$ python -q
>>> import numpy as np
>>> np.set_printoptions(precision=2, suppress=True, linewidth=200)
>>> def rd(a):
...     return np.round(a, 2) + 0
... 
>>> mat = np.load("mat.npy")
>>> mat
array([[-4.09, -0.05,  2.59,  8.25, -5.92,  6.23, -6.29],
       [-5.34, -0.31,  3.28,  9.47, -5.6 ,  7.13, -5.81],
       [-7.69,  0.37,  2.49,  9.99, -5.93,  6.53, -6.44],
       [-6.62,  0.89,  3.61,  9.28, -6.74,  4.66, -6.17],
       [-5.48, -1.18,  1.75,  9.04, -6.16,  5.61, -6.78],
       [-6.94,  0.5 ,  2.63,  8.37, -6.09,  6.37, -6.06],
       [-4.95,  1.16,  2.82,  8.27, -6.69,  6.07, -5.97],
       [-7.01,  1.36,  4.35,  7.63, -6.34,  4.45, -6.61],
       [-5.74,  0.38,  3.29,  9.08, -5.22,  7.06, -6.4 ],
       [-5.76, -0.97,  2.91,  8.56, -5.36,  4.95, -6.91],
       [-5.85,  1.  ,  2.44,  8.69, -6.56,  4.98, -6.26],
       [-5.66,  0.11,  2.69,  9.3 , -5.74,  5.69, -5.15],
       [-4.3 ,  0.03,  3.02,  9.12, -6.91,  6.43, -5.47],
       [-6.26, -0.27,  3.27,  7.71, -7.61,  6.68, -4.38],
       [-7.16, -0.42,  1.9 ,  7.53, -6.95,  4.79, -6.55],
       [-5.74, -0.77,  4.19,  8.18, -4.41,  6.14, -5.79],
       [-6.63,  1.54,  3.15,  9.49, -6.25,  4.81, -6.97],
       [-5.69,  0.34,  1.76,  7.59, -5.35,  7.12, -4.62],
       [-7.56, -2.43,  1.94, 10.48, -4.74,  5.19, -3.89],
       [-5.83,  0.57,  1.2 ,  9.91, -6.41,  6.07, -4.81],
       [-5.17,  0.52,  3.14,  9.38, -5.54,  6.79, -5.45],
       [-6.61,  0.19,  4.12,  9.63, -6.03,  6.09, -6.24],
       [-8.16,  0.09,  3.71,  9.68, -5.67,  6.4 , -6.15],
       [-3.24, -0.47,  3.06,  7.83, -7.48,  6.13, -6.06]])
>>> rd(mat[1] @ mat[13])
np.float64(232.94)
>>> np.linalg.norm(mat, axis=1).argmax()
np.int64(22)
>>> rd(np.linalg.norm(mat[1], 1)), rd(np.linalg.norm(mat[1], np.inf))
(np.float64(36.94), np.float64(9.47))
>>> rd(np.linalg.norm(mat, "nuc"))
np.float64(99.41)
>>> rd(np.linalg.norm(mat, axis=0))
array([29.82,  4.25, 14.67, 43.56, 29.98, 29.33, 29.09])
>>> rd(np.linalg.norm(mat, 2))
np.float64(74.25)
>>> cov = np.cov(mat, rowvar=False)
>>> np.argsort(-mat.std(axis=0).round(6), kind="stable")
array([0, 1, 3, 5, 6, 2, 4])
>>> cov.shape
(7, 7)
>>> rd(mat.std(axis=0))
array([1.15, 0.86, 0.79, 0.83, 0.77, 0.81, 0.79])
>>> rd(np.polyfit(mat[:, 3], mat[:, 6], 1))
array([ 0.13, -7.04])
>>> rd(np.median(mat, axis=0))
array([-5.8 ,  0.15,  2.96,  9.06, -6.06,  6.11, -6.1 ])
>>> rng = np.random.default_rng(33)
>>> W0 = np.array([[-2, 3, -1, 0, 3, -3],
...     [-1, -3, 3, -3, -1, 3],
...     [-2, 0, -1, 0, -2, -2],
...     [-3, 0, -3, -3, -3, -1],
...     [0, -1, -1, 3, -1, -2],
...     [-2, 2, 3, -2, -3, -1]]) * (rng.random((6, 6)) < 0.3)
>>> W0
array([[ 0,  0,  0,  0,  0,  0],
       [ 0,  0,  3,  0, -1,  3],
       [-2,  0, -1,  0,  0, -2],
       [ 0,  0,  0, -3,  0, -1],
       [ 0,  0, -1,  3, -1,  0],
       [ 0,  0,  3, -2,  0,  0]])
>>> # rank 5
>>> np.unique(W0.round(6), axis=0).shape
(6, 6)
>>> rd(W0 @ np.linalg.pinv(W0) @ W0)
array([[ 0.,  0.,  0.,  0.,  0.,  0.],
       [ 0.,  0.,  3.,  0., -1.,  3.],
       [-2.,  0., -1.,  0.,  0., -2.],
       [ 0.,  0.,  0., -3.,  0., -1.],
       [ 0.,  0., -1.,  3., -1.,  0.],
       [ 0.,  0.,  3., -2.,  0.,  0.]])
>>> np.abs(np.diag(np.linalg.qr(W0)[1])) > 1e-9
array([ True, False,  True,  True,  True, False])
>>> th = np.radians(180)
>>> r_ = np.eye(6)
>>> r_[5, 5] = r_[0, 0] = np.cos(th)
>>> r_[5, 0], r_[0, 5] = -np.sin(th), np.sin(th)
>>> rd(r_)
array([[-1.,  0.,  0.,  0.,  0.,  0.],
       [ 0.,  1.,  0.,  0.,  0.,  0.],
       [ 0.,  0.,  1.,  0.,  0.,  0.],
       [ 0.,  0.,  0.,  1.,  0.,  0.],
       [ 0.,  0.,  0.,  0.,  1.,  0.],
       [ 0.,  0.,  0.,  0.,  0., -1.]])
>>> other = W0 @ r_.T
>>> np.allclose(np.linalg.norm(W0, axis=1), np.linalg.norm(other, axis=1))
True
>>> rd(np.linalg.svd(W0, compute_uv=False)), rd(np.linalg.svd(other, compute_uv=False))
(array([5.69, 4.8 , 2.12, 1.12, 0.86, 0.  ]), array([5.69, 4.8 , 2.12, 1.12, 0.86, 0.  ]))
>>> r = np.linalg.matrix_rank(W0)
>>> r
np.int64(5)
>>> ns = np.linalg.svd(W0)[2][r:].T
>>> np.linalg.matrix_rank(W0.T @ W0), np.linalg.matrix_rank(W0 @ W0.T)
(np.int64(5), np.int64(5))
>>> rd(W0 @ ns)
array([[0.],
       [0.],
       [0.],
       [0.],
       [0.],
       [0.]])
>>> [int(np.linalg.matrix_rank(W0[:i])) for i in range(1, len(W0) + 1)]
[0, 1, 2, 3, 4, 5]
>>> U, s, Vt = np.linalg.svd(W0)
>>> rd(s)
array([5.69, 4.8 , 2.12, 1.12, 0.86, 0.  ])
>>> other = U[:, :5] @ np.diag(s[:5]) @ Vt[:5]
>>> rd(np.linalg.norm(W0 - other) / np.linalg.norm(W0))
np.float64(0.0)
>>> rd(np.linalg.norm(W0 - other, 2)), rd(s[5])
(np.float64(0.0), np.float64(0.0))
>>> np.linalg.matrix_rank(other)
np.int64(5)
>>> np.linalg.matrix_rank(W0, rtol=0.1)
np.int64(5)
>>> [round(float(x), 2) for x in np.linalg.svd(W0, compute_uv=False)[:3]]
[5.69, 4.8, 2.12]
>>> np.linalg.cond(W0) > 100
np.True_
>>> F = np.array([[25.0, -9.0, 2.0, 9.0],
...     [12.0, 1.0, 2.0, 6.0],
...     [30.0, -15.0, 9.0, 15.0],
...     [-30.0, 15.0, -2.0, -8.0]])
>>> z = rng.permutation(4)
>>> z
array([0, 2, 3, 1])
>>> other = F[z][:, z]
>>> np.allclose(other, F)
False
>>> def softmax(z):
...     e = np.exp(z - z.max(axis=-1, keepdims=True))
...     return e / e.sum(axis=-1, keepdims=True)
... 
>>> rd(softmax(F[0] + -2))
array([1., 0., 0., 0.])
>>> rd(softmax(F[0]))
array([1., 0., 0., 0.])
>>> scores = F @ F.T / np.sqrt(4)
>>> softmax(scores).round(6).argmax(axis=1)
array([2, 2, 2, 3])
>>> other = np.linalg.inv(F)
>>> rd(other)
array([[-0.26,  0.2 , -0.03, -0.2 ],
       [-0.19,  0.24, -0.03, -0.1 ],
       [-0.83,  0.42,  0.11, -0.42],
       [ 0.83, -0.42,  0.03,  0.56]])
>>> (np.abs(other) > 1e-9).astype(int)
array([[1, 1, 1, 1],
       [1, 1, 1, 1],
       [1, 1, 1, 1],
       [1, 1, 1, 1]])
>>> np.allclose(other, F.T)
False
>>> rd(np.linalg.det(F) * other)
array([[ -462.,   357.,   -56.,  -357.],
       [ -336.,   420.,   -56.,  -168.],
       [-1470.,   735.,   196.,  -735.],
       [ 1470.,  -735.,    56.,   987.]])
>>> rd(np.linalg.det(F) * np.linalg.det(other))
np.float64(1.0)
>>> rd(np.linalg.slogdet(F)[0])
np.float64(1.0)
